$ python -q
>>> import numpy as np
>>> from numpy import linalg as LA
>>> np.set_printoptions(precision=2, suppress=True, linewidth=100, legacy="1.25")
>>> K = np.loadtxt("arr.csv", delimiter=",")
>>> K
array([[-1.,  0.,  0.,  0.,  0.],
       [ 0., -1.,  0.,  0.,  0.],
       [ 0.,  0.,  3.,  2.,  6.],
       [ 0.,  0.,  2.,  0.,  3.],
       [ 0.,  0.,  6.,  3.,  8.]])
>>> # splits into 3 blocks
>>> round(LA.norm(K, 2) / LA.norm(K), 2)
0.99
>>> np.argsort(-LA.norm(K, axis=0).round(6), kind="stable")[:3]
array([4, 2, 3])
>>> [round(float(x), 2) for x in LA.svd(K, compute_uv=False)[:3]]
[13.0, 1.0, 1.0]
>>> rng = np.random.default_rng(60)
>>> lab = rng.permutation(5)
>>> lab
array([3, 0, 4, 2, 1])
>>> B = K[lab][:, lab]
>>> B
array([[ 0.,  0.,  3.,  2.,  0.],
       [ 0., -1.,  0.,  0.,  0.],
       [ 3.,  0.,  8.,  6.,  0.],
       [ 2.,  0.,  6.,  3.,  0.],
       [ 0.,  0.,  0.,  0., -1.]])
>>> np.allclose(B, K)
False
>>> blk = np.stack([B, 4 * B, B[::-1]])
>>> blk.sum(axis=0)
array([[ 0.,  0., 15., 10., -1.],
       [ 2., -5.,  6.,  3.,  0.],
       [18.,  0., 48., 36.,  0.],
       [10., -1., 30., 15.,  0.],
       [ 0.,  0.,  3.,  2., -5.]])
>>> blk.shape
(3, 5, 5)
>>> (blk @ B.T).shape
(3, 5, 5)
>>> LA.norm(blk, axis=(1, 2))
array([13.15, 52.61, 13.15])
>>> m1 = np.load("run6.npy")
>>> m1
array([[ 7.51,  1.5 , -0.2 ],
       [ 5.46,  1.1 ,  2.  ],
       [-2.08, -0.4 , -0.2 ],
       [ 3.47,  0.7 ,  0.5 ],
       [-3.03, -0.6 ,  0.8 ],
       [ 4.08,  0.8 , -0.6 ],
       [-3.  , -0.6 ,  0.4 ],
       [ 6.51,  1.3 , -1.2 ],
       [-2.55, -0.5 ,  0.3 ],
       [ 2.55,  0.5 ,  0.3 ],
       [ 8.09,  1.6 , -0.2 ],
       [ 1.94,  0.4 ,  0.3 ],
       [ 3.01,  0.6 ,  2.5 ],
       [ 0.04,  0.  , -0.7 ],
       [-0.57, -0.1 , -1.9 ],
       [ 2.05,  0.4 , -0.3 ],
       [-2.44, -0.5 ,  0.2 ],
       [ 0.9 ,  0.2 , -0.8 ],
       [-1.55, -0.3 , -1.8 ],
       [-5.96, -1.2 , -0.8 ],
       [-1.03, -0.2 ,  2.  ],
       [ 0.93,  0.2 , -2.5 ],
       [ 2.06,  0.4 ,  1.3 ],
       [ 4.43,  0.9 , -1.3 ],
       [ 3.  ,  0.6 ,  0.4 ],
       [ 3.02,  0.6 ,  0.7 ],
       [ 2.02,  0.4 , -0.9 ],
       [-1.96, -0.4 ,  0.2 ],
       [-1.01, -0.2 ,  0.4 ]])
>>> # column 0 is much longer than the rest
>>> dist = LA.norm(m1[:, None] - m1[None], axis=-1)
>>> dist[28].round(6).argsort(kind="stable")[:4]
array([28, 27,  2, 16])
>>> dist.mean(axis=1).argmax()
19
>>> np.flatnonzero(dist[28] < dist.mean() / 2)
array([ 2,  4,  6,  8, 13, 16, 20, 27, 28])
>>> LA.matrix_rank(dist ** 2)
5
>>> B = np.array([[1, 3, 1, 3], [2, 0, 0, 1], [2, 3, 0, 0], [2, 3, 2, 0]])
>>> arr = np.tril(B)
>>> arr
array([[1, 0, 0, 0],
       [2, 0, 0, 0],
       [2, 3, 0, 0],
       [2, 3, 2, 0]])
>>> hat = np.triu(np.array([[-1, 2, -2, -2], [1, 1, 2, 2], [1, 0, 0, 1], [0, -1, -2, -1]]), 1) + np.eye(4)
>>> B = hat @ arr @ LA.inv(hat)
>>> round(LA.det(B), 2)
0.0
>>> hat @ arr - arr @ hat
array([[ -4., -14.,  -2.,   2.],
       [  8.,   8.,   8.,   4.],
       [  2.,  -1.,   0.,  -2.],
       [  0.,  -4.,  -2.,  -4.]])
>>> np.trace(B), np.trace(arr)
(1.0, 1)
>>> LA.matrix_rank(B)
3
>>> U, sig, vt = LA.svd(arr)
>>> np.argmax(sig[:-1] / (sig[1:] + 1e-6)) + 1
3
>>> B = U[:, :3] @ np.diag(sig[:3]) @ vt[:3]
>>> round(float(LA.norm(arr - B, 2)), 2), sig[3]
(0.0, 0.0)
>>> G = arr.T @ arr
>>> np.trace(G), (arr ** 2).sum()
(35, 35)
>>> (arr @ arr.T).shape
(4, 4)
>>> LA.matrix_rank(G)
3
>>> LA.svd(arr, compute_uv=False) ** 2
array([29.76,  3.52,  1.72,  0.  ])
>>> np.unique(arr.round(6), axis=0).shape
(4, 4)
>>> np.round(np.trace(LA.pinv(arr) @ arr), 2)
3.0
>>> X = np.load("case17.npy")
>>> X
array([[ 0,  1,  1, -2,  1, -1],
       [ 1, -1, -1, -2, -2, -2],
       [ 0,  0, -1,  2, -2, -1],
       [ 0,  1,  1,  2, -1,  0],
       [ 1,  2, -2,  2,  0, -1],
       [ 0, -2,  2,  1, -2, -1]])
>>> B = np.array([[-4, -4, 2],
...     [-1, 1, 1],
...     [-4, 5, -1],
...     [2, -3, 5],
...     [-5, 1, -5],
...     [-5, 5, 5]])
>>> B.T @ X.T
array([[ -9,  17,  23,   4,  11,  11],
       [  8, -16, -18,  -1, -23,  -2],
       [-20,  -8,  16,  15,  11,   6]])
>>> np.vstack([X, B.T]).shape
(9, 6)
>>> LA.matrix_rank(np.vstack([X, B.T]))
6
>>> np.einsum("ij,ij->i", X, X)
array([ 8, 15, 10,  7, 14, 14])
>>> np.einsum("ik,kj->ij", X, B)
array([[ -9,   8, -20],
       [ 17, -16,  -8],
       [ 23, -18,  16],
       [  4,  -1,  15],
       [ 11, -23,  11],
       [ 11,  -2,   6]])
>>> ang = np.radians(90)
>>> r_ = np.eye(6)
>>> r_[1, 1] = r_[4, 4] = np.cos(ang)
>>> r_[1, 4], r_[4, 1] = -np.sin(ang), np.sin(ang)
>>> r_.round(2) + 0
array([[ 1.,  0.,  0.,  0.,  0.,  0.],
       [ 0.,  0.,  0.,  0., -1.,  0.],
       [ 0.,  0.,  1.,  0.,  0.,  0.],
       [ 0.,  0.,  0.,  1.,  0.,  0.],
       [ 0.,  1.,  0.,  0.,  0.,  0.],
       [ 0.,  0.,  0.,  0.,  0.,  1.]])
>>> B = X @ r_.T
>>> LA.svd(X, compute_uv=False), LA.svd(B, compute_uv=False)
(array([5.05, 4.63, 3.88, 2.24, 0.83, 0.59]), array([5.05, 4.63, 3.88, 2.24, 0.83, 0.59]))
>>> np.allclose(X @ X.T, B @ B.T)
True
>>> B.round(2) + 0
array([[ 0., -1.,  1., -2.,  1., -1.],
       [ 1.,  2., -1., -2., -1., -2.],
       [ 0.,  2., -1.,  2.,  0., -1.],
       [ 0.,  1.,  1.,  2.,  1.,  0.],
       [ 1.,  0., -2.,  2.,  2., -1.],
       [ 0.,  2.,  2.,  1., -2., -1.]])
>>> u = np.array([0, -5, -2, -3, 4, 0])
>>> B = X + np.outer(u, np.eye(6)[5])
>>> LA.matrix_rank(LA.inv(B) - LA.inv(X), tol=1e-8)
1
>>> B = X / LA.norm(X, axis=1, keepdims=True)
>>> G = B @ B.T
>>> np.argwhere(np.triu(np.abs(G) > 0.95, 1))
array([], shape=(0, 2), dtype=int64)
>>> np.round(np.degrees(np.arccos(np.clip(G[4, 3], -1, 1))), 2)
66.17
>>> (G - 2 * np.eye(6)).round(6).argmax(axis=1)
array([1, 5, 3, 2, 2, 2])
>>> G
array([[ 1.  ,  0.18, -0.67, -0.4 , -0.28, -0.28],
       [ 0.18,  1.  ,  0.24, -0.39, -0.07,  0.28],
       [-0.67,  0.24,  1.  ,  0.6 ,  0.59,  0.42],
       [-0.4 , -0.39,  0.6 ,  1.  ,  0.4 ,  0.4 ],
       [-0.28, -0.07,  0.59,  0.4 ,  1.  , -0.36],
       [-0.28,  0.28,  0.42,  0.4 , -0.36,  1.  ]])
>>> data = np.tril(np.array([[2, -2, 2, -1, 1],
...     [3, 3, -2, 0, -2],
...     [-3, 2, 2, -3, 0],
...     [2, 3, 0, 3, 1],
...     [3, -3, 1, -1, -1]]), -1) + np.eye(5, dtype=int)
>>> data
array([[ 1,  0,  0,  0,  0],
       [ 3,  1,  0,  0,  0],
       [-3,  2,  1,  0,  0],
       [ 2,  3,  0,  1,  0],
       [ 3, -3,  1, -1,  1]])
>>> # triangular
>>> B = LA.inv(data)
>>> B.round(2) + 0
array([[  1.,   0.,   0.,   0.,   0.],
       [ -3.,   1.,   0.,   0.,   0.],
       [  9.,  -2.,   1.,   0.,   0.],
       [  7.,  -3.,   0.,   1.,   0.],
       [-14.,   2.,  -1.,   1.,   1.]])
>>> (np.abs(B) > 1e-9).astype(int)
array([[1, 0, 0, 0, 0],
       [1, 1, 0, 0, 0],
       [1, 1, 1, 0, 0],
       [1, 1, 0, 1, 0],
       [1, 1, 1, 1, 1]])
>>> np.round(data @ B, 2) + 0
array([[1., 0., 0., 0., 0.],
       [0., 1., 0., 0., 0.],
       [0., 0., 1., 0., 0.],
       [0., 0., 0., 1., 0.],
       [0., 0., 0., 0., 1.]])
>>> np.allclose(B, data.T)
False
>>> hat = np.triu(np.array([[2, 0, 0, 2, 0],
...     [-2, -1, 1, 0, 0],
...     [-1, 1, -2, 0, 0],
...     [-1, 1, 2, 2, 2],
...     [2, 0, 1, -2, 2]]), 1) + np.eye(5)
>>> B = hat @ data @ LA.inv(hat)
>>> np.poly(B)
array([  1.,  -5.,  10., -10.,   5.,  -1.])
>>> LA.matrix_rank(B)
5
>>> B
array([[  5.,   6.,  -6.,  -8.,  16.],
       [  0.,   3.,  -2.,   0.,   0.],
       [ -3.,   2.,  -1.,   6., -12.],
       [  8.,  -3.,   5., -17.,  36.],
       [  3.,  -3.,   4.,  -7.,  15.]])
>>> np.trace(B), np.trace(data)
(5.0, 5)
>>> feats = np.loadtxt("sample8.csv", delimiter=",")
>>> feats
array([[ 13.19, -14.47,  -4.06],
       [  1.44,  -0.61,  19.94],
       [ 16.5 ,  11.22,  -1.38],
       [ -3.27, -19.47,   3.19],
       [ -3.13,  15.17,  12.65],
       [ 12.34,  13.61,   7.92],
       [  9.48,  -7.17, -16.09],
       [ 17.52,  -3.32,  -9.05],
       [ -5.19, -19.28,   1.13],
       [ 17.64,   7.74,  -5.4 ],
       [  9.41, -16.58,  -6.05],
       [ -7.97, -15.94,   9.07],
       [ 14.46, -13.76,  -1.18],
       [ 19.41,  -4.22,   2.33],
       [ -1.17,  13.93, -14.3 ],
       [  6.83,  17.47,  -6.93],
       [-19.09,  -5.9 ,   0.94],
       [ 11.49, -11.79, -11.35],
       [ -0.91, -18.88,   6.55],
       [  8.96,  15.1 ,  -9.58],
       [  7.12, -12.31,  14.06],
       [ -8.24,   5.61,  17.34],
       [  6.76,  11.42, -14.96],
       [-14.99,  12.58,   4.1 ],
       [-15.49,   7.32, -10.33],
       [ 13.93,  12.95,   6.17],
       [ -9.9 ,  -3.06, -17.11],
       [ -2.83, -10.99,  16.47],
       [ -1.9 , -19.32,   4.81],
       [ 15.38,  12.26,   3.63],
       [  9.05,  16.32,   7.2 ]])
>>> x0 = np.array([-7, 8, -5])
>>> LA.norm(feats @ x0) <= LA.norm(feats, 2) * LA.norm(x0) + 1e-9
True
